In [1]: import numpy as np

In [2]: import numpy.linalg as la

In [3]: np.set_printoptions(precision=1, suppress=True, linewidth=160, legacy="1.25")

In [4]: mat = np.load("block16.npy")

In [5]: mat
Out[5]: 
array([[ 2,  3,  4],
       [ 5,  6,  7],
       [ 8,  9, 10],
       [11, 12, 13]])

In [6]: rng = np.random.default_rng(329)

In [7]: M2 = mat + rng.integers(-2, 3, (4, 2)) @ rng.integers(-2, 3, (2, 3))

In [8]: M2
Out[8]: 
array([[ 0,  3,  1],
       [ 2,  6,  3],
       [ 7,  9,  7],
       [15, 12, 19]])

In [9]: M2 - mat
Out[9]: 
array([[-2,  0, -3],
       [-3,  0, -4],
       [-1,  0, -3],
       [ 4,  0,  6]])

In [10]: la.svd(M2 - mat, compute_uv=False)
Out[10]: array([10. ,  0.9,  0. ])

In [11]: feats = np.load("sample15.npy")

In [12]: feats
Out[12]: 
array([[ -1,   2,  -1],
       [  2,  18,   1],
       [  0,   2, -59]])

In [13]: Q = feats.astype(float).copy()

In [14]: for j in range(3):
    ...:     Q[:, j] -= Q[:, :j] @ (Q[:, :j].T @ Q[:, j])
    ...:     Q[:, j] /= la.norm(Q[:, j])
    ...: 

In [15]: Q.T @ feats
Out[15]: 
array([[  2.2,  15.2,   1.3],
       [  0. ,  10. , -12.2],
       [  0. ,   0. ,  57.7]])

In [16]: M2 = np.array([[9, -2, 7], [-5, 2, 0]])

In [17]: basis = np.kron(M2, feats)

In [18]: round(float(la.norm(basis, 2)), 1), round(la.norm(M2, 2) * la.norm(feats, 2), 1)
Out[18]: (731.1, 731.1)

In [19]: la.matrix_rank(basis)
Out[19]: 6

In [20]: M2 = la.inv(feats)

In [21]: round(float(la.cond(feats)), 1)
Out[21]: 49.0

In [22]: np.round(la.inv(M2), 1) + 0
Out[22]: 
array([[ -1.,   2.,  -1.],
       [  2.,  18.,   1.],
       [  0.,   2., -59.]])

In [23]: M2.round(1) + 0
Out[23]: 
array([[-0.8,  0.1,  0. ],
       [ 0.1,  0. ,  0. ],
       [ 0. ,  0. ,  0. ]])

In [24]: (np.abs(M2) > 1e-9).astype(int)
Out[24]: 
array([[1, 1, 1],
       [1, 1, 1],
       [1, 1, 1]])

In [25]: x0 = np.array([3, 0, -5])

In [26]: feats @ (2 * x0)
Out[26]: array([  4,   2, 590])

In [27]: feats @ np.eye(3)[0]
Out[27]: array([-1.,  2.,  0.])

In [28]: M2 = feats / np.sqrt((feats ** 2).mean(axis=1, keepdims=True))

In [29]: feats - feats.mean(axis=1, keepdims=True)
Out[29]: 
array([[ -1.,   2.,  -1.],
       [ -5.,  11.,  -6.],
       [ 19.,  21., -40.]])

In [30]: la.norm(M2, axis=1)
Out[30]: array([1.7, 1.7, 1.7])

In [31]: E = np.load("layer7.npy")

In [32]: E
Out[32]: 
array([[1. , 0.5, 0.2, 0.1],
       [0.5, 1. , 0.5, 0.2],
       [0.2, 0.5, 1. , 0.5],
       [0.1, 0.2, 0.5, 1. ]])

In [33]: z = rng.permutation(4)

In [34]: M2 = E[:, z] * rng.choice([-1, 1], 4)

In [35]: M2
Out[35]: 
array([[-0.2,  0.1, -0.5,  1. ],
       [-0.5,  0.2, -1. ,  0.5],
       [-1. ,  0.5, -0.5,  0.2],
       [-0.5,  1. , -0.2,  0.1]])

In [36]: U, _, Vh = la.svd(E.T @ M2)

In [37]: np.round(la.lstsq(E, M2)[0], 1) + 0
Out[37]: 
array([[ 0.,  0.,  0.,  1.],
       [ 0.,  0., -1.,  0.],
       [-1.,  0.,  0.,  0.],
       [ 0.,  1.,  0.,  0.]])

In [38]: F = np.load("run4.npy")

In [39]: F
Out[39]: 
array([[0, 0, 0],
       [0, 0, 0],
       [0, 0, 9]])

In [40]: round(la.norm(F, 2) / la.norm(F), 1)
Out[40]: 1.0

In [41]: U, sigma, Vh = la.svd(F)

In [42]: vecs = Vh[:(sigma > 1e-8).sum()]

In [43]: x0 = F[2] + 3 * F[1] + rng.integers(2) * np.eye(3)[2]

In [44]: x0
Out[44]: array([0., 0., 9.])

In [45]: vecs.T @ vecs
Out[45]: 
array([[0., 0., 0.],
       [0., 0., 0.],
       [0., 0., 1.]])

In [46]: np.round(la.norm(x0 - vecs.T @ vecs @ x0), 1)
Out[46]: 0.0

In [47]: la.matrix_rank(np.vstack([F, x0]))
Out[47]: 1

In [48]: np.allclose(vecs.T @ vecs @ x0, x0)
Out[48]: True

In [49]: np.diag(vecs.T @ vecs)
Out[49]: array([0., 0., 1.])

In [50]: M2 = np.array([[0, 2], [0, 9]])

In [51]: basis = np.kron(M2, F)

In [52]: la.matrix_rank(basis)
Out[52]: 1

In [53]: (F != 0).astype(int)
Out[53]: 
array([[0, 0, 0],
       [0, 0, 0],
       [0, 0, 1]])

In [54]: (la.matrix_power((F != 0) + (F.T != 0) + np.eye(3), 3) > 0).astype(int)
Out[54]: 
array([[1, 0, 0],
       [0, 1, 0],
       [0, 0, 1]])

In [55]: np.flatnonzero(la.matrix_power((F != 0) + (F.T != 0) + np.eye(3), 3)[1])
Out[55]: array([1])

In [56]: M = np.loadtxt("dump.csv", delimiter=",")

In [57]: M.round(1) + 0
Out[57]: 
array([[-0.2,  0.8, -0.3, -0.4, -0.2],
       [-0.6,  0.1,  0. ,  0.7, -0.3],
       [ 0.6,  0.3, -0.5,  0.5, -0.1],
       [ 0.1, -0.4, -0.2, -0.2, -0.9],
       [-0.3, -0.4, -0.8, -0.1,  0.3]])

In [58]: la.norm(M, axis=1)
Out[58]: array([1., 1., 1., 1., 1.])

In [59]: round(la.norm(M, "nuc"), 1)
Out[59]: 5.0

In [60]: round(float(la.norm(M) ** 2 / la.norm(M, 2) ** 2), 1)
Out[60]: 5.0

In [61]: np.round(la.norm(M, 2), 1)
Out[61]: 1.0

In [62]: round(float(la.norm(M, 1)), 1), round(la.norm(M, np.inf), 1)
Out[62]: (2.0, 2.0)

In [63]: la.norm(M, axis=1).argmax()
Out[63]: 3

In [64]: round(la.norm(M[3], 1), 1), round(la.norm(M[3], np.inf), 1)
Out[64]: (1.7, 0.9)

In [65]: M.sum(axis=0)
Out[65]: array([-0.5,  0.4, -1.7,  0.6, -1.1])

In [66]: np.round(np.abs(M).max(), 1)
Out[66]: 0.9

In [67]: np.round(M - M[0], 1) + 0
Out[67]: 
array([[ 0. ,  0. ,  0. ,  0. ,  0. ],
       [-0.4, -0.7,  0.3,  1.1,  0. ],
       [ 0.9, -0.5, -0.2,  0.9,  0.2],
       [ 0.3, -1.2,  0.1,  0.2, -0.6],
       [-0.1, -1.2, -0.5,  0.3,  0.6]])

In [68]: M2 = np.array([[1, 1], [0, 2], [0, 2], [2, 2], [2, 2]])

In [69]: np.round(M @ M2, 1) + 0
Out[69]: 
array([[-1.5, -0.6],
       [ 0.3,  0.5],
       [ 1.6,  1.1],
       [-2. , -3.1],
       [ 0. , -2.3]])

In [70]: np.round(np.einsum("ik,kj->ij", M, M2), 1) + 0
Out[70]: 
array([[-1.5, -0.6],
       [ 0.3,  0.5],
       [ 1.6,  1.1],
       [-2. , -3.1],
       [ 0. , -2.3]])

In [71]: Q = M.astype(float).copy()

In [72]: for j in range(5):
    ...:     Q[:, j] -= Q[:, :j] @ (Q[:, :j].T @ Q[:, j])
    ...:     Q[:, j] /= la.norm(Q[:, j])
    ...: 

In [73]: Q.round(1) + 0
Out[73]: 
array([[-0.2,  0.8, -0.3, -0.4, -0.2],
       [-0.6,  0.1,  0. ,  0.7, -0.3],
       [ 0.6,  0.3, -0.5,  0.5, -0.1],
       [ 0.1, -0.4, -0.2, -0.2, -0.9],
       [-0.3, -0.4, -0.8, -0.1,  0.3]])

In [74]: np.round(Q.T @ M, 1) + 0
Out[74]: 
array([[1., 0., 0., 0., 0.],
       [0., 1., 0., 0., 0.],
       [0., 0., 1., 0., 0.],
       [0., 0., 0., 1., 0.],
       [0., 0., 0., 0., 1.]])

In [75]: A = np.loadtxt("m.csv", delimiter=",")

In [76]: A
Out[76]: 
array([[0.5, 0.3, 0. , 0.2],
       [0.3, 0.4, 0. , 0.3],
       [0.2, 0.2, 0.3, 0.2],
       [0.2, 0. , 0.3, 0.5]])

In [77]: round(float(la.det(M[::-1])), 1)
Out[77]: 1.0

In [78]: np.round(np.kron(np.eye(2, dtype=int), M), 1) + 0
Out[78]: 
array([[-0.2,  0.8, -0.3, -0.4, -0.2,  0. ,  0. ,  0. ,  0. ,  0. ],
       [-0.6,  0.1,  0. ,  0.7, -0.3,  0. ,  0. ,  0. ,  0. ,  0. ],
       [ 0.6,  0.3, -0.5,  0.5, -0.1,  0. ,  0. ,  0. ,  0. ,  0. ],
       [ 0.1, -0.4, -0.2, -0.2, -0.9,  0. ,  0. ,  0. ,  0. ,  0. ],
       [-0.3, -0.4, -0.8, -0.1,  0.3,  0. ,  0. ,  0. ,  0. ,  0. ],
       [ 0. ,  0. ,  0. ,  0. ,  0. , -0.2,  0.8, -0.3, -0.4, -0.2],
       [ 0. ,  0. ,  0. ,  0. ,  0. , -0.6,  0.1,  0. ,  0.7, -0.3],
       [ 0. ,  0. ,  0. ,  0. ,  0. ,  0.6,  0.3, -0.5,  0.5, -0.1],
       [ 0. ,  0. ,  0. ,  0. ,  0. ,  0.1, -0.4, -0.2, -0.2, -0.9],
       [ 0. ,  0. ,  0. ,  0. ,  0. , -0.3, -0.4, -0.8, -0.1,  0.3]])

In [79]: P = np.triu(np.array([[-3, 1, 3, 0], [2, -3, 0, -3], [0, 1, 2, -1], [-1, 3, 3, 3]]), 1) + np.eye(4)

In [80]: M2 = P @ A @ la.inv(P)

In [81]: round(float(la.det(M2)), 1)
Out[81]: 0.0

In [82]: M2.round(1) + 0
Out[82]: 
array([[ 1.5,  0. , -3.4, -2.3],
       [-0.2,  0.6, -0.4,  0.4],
       [ 0.1,  0.2, -0.2,  0.1],
       [ 0.2, -0.2, -0.2, -0.2]])

In [83]: la.matrix_rank(M2)
Out[83]: 4

In [84]: x0 = np.array([2, 3, 3, 3])

In [85]: rhs = A @ x0

In [86]: rhs
Out[86]: array([2.5, 2.7, 2.8, 2.8])

In [87]: la.solve(A, rhs)
Out[87]: array([2., 3., 3., 3.])

In [88]: la.solve(A, rhs + A[:, 1])
Out[88]: array([2., 4., 3., 3.])

In [89]: la.solve(A, A[:, 0])
Out[89]: array([1., 0., 0., 0.])

In [90]: M2 = la.inv(A)

In [91]: round(float(la.det(A) * la.det(M2)), 1)
Out[91]: 1.0

In [92]: np.round(la.cond(A), 1)
Out[92]: 5.9

In [93]: z = rng.permutation(4)

In [94]: z
Out[94]: array([0, 1, 2, 3])

In [95]: M2 = A[z][:, z]

In [96]: M2
Out[96]: 
array([[0.5, 0.3, 0. , 0.2],
       [0.3, 0.4, 0. , 0.3],
       [0.2, 0.2, 0.3, 0.2],
       [0.2, 0. , 0.3, 0.5]])

In [97]: np.sort(np.abs(la.eigvals(M2)))
Out[97]: array([0.2, 0.2, 0.3, 1. ])

In [98]: np.round(np.trace(M2), 1)
Out[98]: 1.8

In [99]: W0 = np.loadtxt("x.csv", delimiter=",")

In [100]: W0
Out[100]: 
array([[ 0., -3.,  2.,  3.],
       [ 0.,  0., -2., -2.],
       [ 0.,  0.,  0.,  3.],
       [ 0.,  0.,  0.,  0.]])

In [101]: def softmax(z):
     ...:     e = np.exp(z - z.max(axis=-1, keepdims=True))
     ...:     return e / e.sum(axis=-1, keepdims=True)
     ...: 

In [102]: np.round(softmax(10 * W0[1]), 1) + 0
Out[102]: array([0.5, 0.5, 0. , 0. ])

In [103]: softmax(W0).sum(axis=1)
Out[103]: array([1., 1., 1., 1.])

In [104]: softmax(W0[1] + 4)
Out[104]: array([0.4, 0.4, 0.1, 0.1])

In [105]: att = W0 @ W0.T / np.sqrt(4)

In [106]: np.round(softmax(att)[1] @ W0, 1) + 0
Out[106]: array([ 0.,  0., -2., -2.])

In [107]: U, sigma, Vh = la.svd(W0)

In [108]: vecs = Vh[:(sigma > 1e-8).sum()]

In [109]: x0 = W0[2] + 4 * W0[1] + rng.integers(2) * np.eye(4)[0]

In [110]: x0
Out[110]: array([ 1.,  0., -8., -5.])

In [111]: la.matrix_rank(np.vstack([W0, x0]))
Out[111]: 4

In [112]: np.allclose(vecs.T @ vecs @ x0, x0)
Out[112]: False

In [113]: rank = la.matrix_rank(W0)

In [114]: rank
Out[114]: 3

In [115]: ns = la.svd(W0)[2][rank:].T

In [116]: [int(la.matrix_rank(np.delete(W0, i, axis=0))) for i in range(4)]
Out[116]: [2, 2, 2, 3]

In [117]: [int(la.matrix_rank(W0[:i])) for i in range(1, len(W0) + 1)]
Out[117]: [1, 2, 3, 3]

In [118]: round(float(la.norm(W0, 2) / la.norm(W0)), 1)
Out[118]: 0.9

In [119]: la.matrix_rank(W0, rtol=0.1)
Out[119]: 3

In [120]: J = np.loadtxt("arr.csv", delimiter=",")

In [121]: J
Out[121]: 
array([[0., 1., 0., 1.],
       [1., 1., 0., 0.],
       [2., 2., 0., 0.],
       [0., 2., 0., 2.]])

In [122]: np.einsum("ii->", J)
Out[122]: 3.0

In [123]: np.round(la.det(J[::-1]), 1)
Out[123]: 0.0

In [124]: np.round(la.det(2 * J), 1), round(la.det(J), 1)
Out[124]: (0.0, 0.0)

In [125]: U, sigma, Vh = la.svd(J)

In [126]: vecs = Vh[:(sigma > 1e-8).sum()]

In [127]: x0 = J[0] + 2 * J[3] + rng.integers(2) * np.eye(4)[3]

In [128]: x0
Out[128]: array([0., 5., 0., 6.])

In [129]: np.diag(vecs.T @ vecs)
Out[129]: array([0.7, 0.7, 0. , 0.7])

In [130]: vecs.T @ vecs
Out[130]: 
array([[ 0.7,  0.3,  0. , -0.3],
       [ 0.3,  0.7,  0. ,  0.3],
       [ 0. ,  0. ,  0. ,  0. ],
       [-0.3,  0.3,  0. ,  0.7]])

In [131]: np.allclose(vecs.T @ vecs @ x0, x0)
Out[131]: False

In [132]: t3 = np.stack([J, -1 * J, J[::-1]])

In [133]: la.det(t3)
Out[133]: array([0., 0., 0.])

In [134]: t3.sum(axis=0)
Out[134]: 
array([[0., 2., 0., 2.],
       [2., 2., 0., 0.],
       [1., 1., 0., 0.],
       [0., 1., 0., 1.]])

In [135]: la.matrix_rank(t3.reshape(3, -1))
Out[135]: 2

In [136]: (t3 @ J.T).shape
Out[136]: (3, 4, 4)

In [137]: la.matrix_rank(t3)
Out[137]: array([2, 2, 2])

In [138]: t3.shape
Out[138]: (3, 4, 4)
